% python3 -q
>>> import numpy as np
>>> np.set_printoptions(precision=3, suppress=True, linewidth=140)
>>> def rd(a):
...     return np.round(a, 3) + 0
... 
>>> feats = np.load("mat.npy")
>>> rd(feats)
array([[-0.272, -0.62 , -0.762, -0.361, -0.034, -0.109, -0.275],
       [-0.62 , -0.811, -0.922, -0.144,  0.178,  0.055,  0.011],
       [-0.762, -0.922, -0.64 , -0.553,  0.052,  0.202,  0.326],
       [-0.361, -0.144, -0.553, -0.922,  1.436, -1.014, -0.063],
       [-0.034,  0.178,  0.052,  1.436, -0.324,  0.67 ,  0.198],
       [-0.109,  0.055,  0.202, -1.014,  0.67 , -0.557,  0.179],
       [-0.275,  0.011,  0.326, -0.063,  0.198,  0.179,  0.526]])
>>> evals, vecs = np.linalg.eigh(feats)
>>> rd(np.linalg.eigvalsh(feats + 3 * np.eye(7)))
array([0., 1., 3., 3., 3., 4., 4.])
>>> rd(np.linalg.eigvalsh(feats @ feats))
array([0., 0., 0., 1., 1., 4., 9.])
>>> rd(vecs @ np.diag(evals) @ vecs.T)
array([[-0.272, -0.62 , -0.762, -0.361, -0.034, -0.109, -0.275],
       [-0.62 , -0.811, -0.922, -0.144,  0.178,  0.055,  0.011],
       [-0.762, -0.922, -0.64 , -0.553,  0.052,  0.202,  0.326],
       [-0.361, -0.144, -0.553, -0.922,  1.436, -1.014, -0.063],
       [-0.034,  0.178,  0.052,  1.436, -0.324,  0.67 ,  0.198],
       [-0.109,  0.055,  0.202, -1.014,  0.67 , -0.557,  0.179],
       [-0.275,  0.011,  0.326, -0.063,  0.198,  0.179,  0.526]])
>>> rd(evals)
array([-3., -2.,  0.,  0.,  0.,  1.,  1.])
>>> rd(vecs.T @ vecs)
array([[1., 0., 0., 0., 0., 0., 0.],
       [0., 1., 0., 0., 0., 0., 0.],
       [0., 0., 1., 0., 0., 0., 0.],
       [0., 0., 0., 1., 0., 0., 0.],
       [0., 0., 0., 0., 1., 0., 0.],
       [0., 0., 0., 0., 0., 1., 0.],
       [0., 0., 0., 0., 0., 0., 1.]])
>>> (evals > 1e-8).sum(), (evals < -1e-8).sum()
(np.int64(2), np.int64(2))
>>> rd(vecs.T @ feats @ vecs)
array([[-3.,  0.,  0.,  0.,  0.,  0.,  0.],
       [ 0., -2.,  0.,  0.,  0.,  0.,  0.],
       [ 0.,  0.,  0.,  0.,  0.,  0.,  0.],
       [ 0.,  0.,  0.,  0.,  0.,  0.,  0.],
       [ 0.,  0.,  0.,  0.,  0.,  0.,  0.],
       [ 0.,  0.,  0.,  0.,  0.,  1.,  0.],
       [ 0.,  0.,  0.,  0.,  0.,  0.,  1.]])
>>> rng = np.random.default_rng(1269)
>>> labels = rng.permutation(7)
>>> labels
array([4, 0, 3, 5, 6, 1, 2])
>>> B = feats[labels][:, labels]
>>> rd(np.linalg.det(B)), rd(np.linalg.det(feats[labels]))
(np.float64(0.0), np.float64(0.0))
>>> np.allclose(B, feats)
False
>>> rd(np.sort(np.abs(np.linalg.eigvals(B))))
array([0., 0., 0., 1., 1., 2., 3.])
>>> rd(np.trace(B))
np.float64(-3.0)
>>> left, sig, Vt = np.linalg.svd(feats)
>>> rd(sig)
array([3., 2., 1., 1., 0., 0., 0.])
>>> np.argmax(sig[:-1] / (sig[1:] + 1e-6)) + 1
np.int64(4)
>>> B = left[:, :4] @ np.diag(sig[:4]) @ Vt[:4]
>>> rd(np.linalg.norm(feats - B, 2)), rd(sig[4])
(np.float64(0.0), np.float64(0.0))
>>> rd(B)
array([[-0.272, -0.62 , -0.762, -0.361, -0.034, -0.109, -0.275],
       [-0.62 , -0.811, -0.922, -0.144,  0.178,  0.055,  0.011],
       [-0.762, -0.922, -0.64 , -0.553,  0.052,  0.202,  0.326],
       [-0.361, -0.144, -0.553, -0.922,  1.436, -1.014, -0.063],
       [-0.034,  0.178,  0.052,  1.436, -0.324,  0.67 ,  0.198],
       [-0.109,  0.055,  0.202, -1.014,  0.67 , -0.557,  0.179],
       [-0.275,  0.011,  0.326, -0.063,  0.198,  0.179,  0.526]])
>>> rd(np.linalg.norm(feats - B) / np.linalg.norm(feats))
np.float64(0.0)
>>> rd(np.abs(feats - B).max())
np.float64(0.0)
>>> np.linalg.matrix_rank(feats, rtol=0.05)
np.int64(4)
>>> G = feats.T @ feats
>>> rd(np.linalg.eigvalsh(G)[::-1])
array([9., 4., 1., 1., 0., 0., 0.])
>>> np.allclose(G, G.T)
True
>>> rd(np.diag(G))
array([1.258, 1.948, 2.297, 4.399, 2.69 , 1.875, 0.534])
>>> data = np.load("case16.npy")
>>> data
array([[ 8,  8, 10,  6,  6, 10],
       [ 0,  0,  0,  0,  0,  0],
       [ 0,  0,  0,  0,  0,  0],
       [ 4,  4,  5,  3,  3,  5]])
>>> # looks like rank 1
>>> vec = np.array([4, 1, 1, 2, 2, 5])
>>> h1 = np.maximum(data @ vec, 0)
>>> np.tanh(data @ vec)
array([1., 0., 0., 1.])
>>> h1
array([124,   0,   0,  62])
>>> data.T @ h1
array([1240, 1240, 1550,  930,  930, 1550])
>>> evals, vecs = np.linalg.eigh(feats)
>>> vec = np.array([0, 1, 5, 3, 3, 4, 3])
>>> rd(vec @ feats @ vec / (vec @ vec)), evals[0], evals[-1]
(np.float64(-0.196), np.float64(-3.0), np.float64(1.0))
>>> rd(vec @ feats @ vec)
np.float64(-13.535)
>>> rd(np.linalg.eigvalsh(feats[1:, 1:]))
array([-2.858, -1.662,  0.   ,  0.   ,  0.792,  1.   ])
>>> rd(np.abs(feats).sum(axis=1).max()), np.abs(evals).max()
(np.float64(4.492), np.float64(3.0))
>>> X = np.load("layer14.npy")
>>> X
array([[ 3., -1.,  0.,  0.,  0.,  0.],
       [-2., -1.,  0.,  0.,  0.,  0.],
       [ 0.,  0.,  3.,  1.,  1., -2.],
       [ 0.,  0.,  0.,  2.,  3., -3.],
       [ 0.,  0., -3.,  1., -2.,  3.],
       [ 0.,  0., -3.,  2., -1.,  3.]])
>>> labels = rng.permutation(6)
>>> labels
array([5, 1, 4, 3, 2, 0])
>>> B = X[labels][:, labels]
>>> rd(np.linalg.det(B)), rd(np.linalg.det(X[labels]))
(np.float64(120.0), np.float64(120.0))
>>> np.allclose(B, X)
False
>>> np.diag(B)
array([ 3., -1., -2.,  2.,  3.,  3.])
>>> np.linalg.matrix_rank(feats, rtol=0.1)
np.int64(4)
>>> np.linalg.cond(feats) > 100
np.True_
>>> M = np.load("dump.npy")
>>> M
array([[ 2, -3, -2,  0,  1,  2],
       [ 0,  3,  3,  3,  0, -3],
       [ 0,  0, -3,  3,  3, -1],
       [ 0,  0,  0,  2, -3,  0],
       [ 0,  0,  0,  0, -1, -2],
       [ 0,  0,  0,  0,  0, -1]])
>>> left, sig, Vt = np.linalg.svd(M)
>>> rd(sig)
array([7.356, 5.524, 3.505, 2.175, 1.834, 0.063])
>>> np.argmax(sig[:-1] / (sig[1:] + 1e-6)) + 1
np.int64(5)
>>> B = left[:, :5] @ np.diag(sig[:5]) @ Vt[:5]
>>> np.linalg.matrix_rank(M, rtol=0.05)
np.int64(5)
>>> rd(np.linalg.norm(M - B) / np.linalg.norm(M))
np.float64(0.006)
>>> rd(np.linalg.norm(M - B, 2)), rd(sig[5])
(np.float64(0.063), np.float64(0.063))
>>> rd(np.abs(M - B).max())
np.float64(0.037)
>>> [int(np.linalg.matrix_rank(np.linalg.matrix_power(M, p))) for p in range(1, 7)]
[6, 6, 6, 6, 6, 6]
>>> M @ M
array([[  4, -15,  -7, -15,  -5,  11],
       [  0,   9,   0,  24,   0,  -9],
       [  0,   0,   9,  -3, -21,  -2],
       [  0,   0,   0,   4,  -3,   6],
       [  0,   0,   0,   0,   1,   4],
       [  0,   0,   0,   0,   0,   1]])
>>> B = M / np.linalg.norm(M, axis=1, keepdims=True)
>>> G = B @ B.T
>>> rd(np.linalg.norm(B, axis=1))
array([1., 1., 1., 1., 1., 1.])
>>> (G - 2 * np.eye(6)).round(6).argmax(axis=1)
array([2, 5, 0, 4, 5, 4])
>>> F = np.loadtxt("w.csv", delimiter=",")
>>> F
array([[1.   , 0.9  , 0.81 , 0.729, 0.656, 0.59 , 0.531],
       [0.9  , 1.   , 0.9  , 0.81 , 0.729, 0.656, 0.59 ],
       [0.81 , 0.9  , 1.   , 0.9  , 0.81 , 0.729, 0.656],
       [0.729, 0.81 , 0.9  , 1.   , 0.9  , 0.81 , 0.729],
       [0.656, 0.729, 0.81 , 0.9  , 1.   , 0.9  , 0.81 ],
       [0.59 , 0.656, 0.729, 0.81 , 0.9  , 1.   , 0.9  ],
       [0.531, 0.59 , 0.656, 0.729, 0.81 , 0.9  , 1.   ]])
>>> # symmetric
>>> vec = np.array([1, -3, -3, 2, -2, 2, -1])
>>> target = F @ vec
>>> rd(target)
array([-3.335, -3.916, -3.908, -3.31 , -3.171, -2.645, -2.569])
>>> rd(np.linalg.solve(F.T, F[0]))
array([1., 0., 0., 0., 0., 0., 0.])
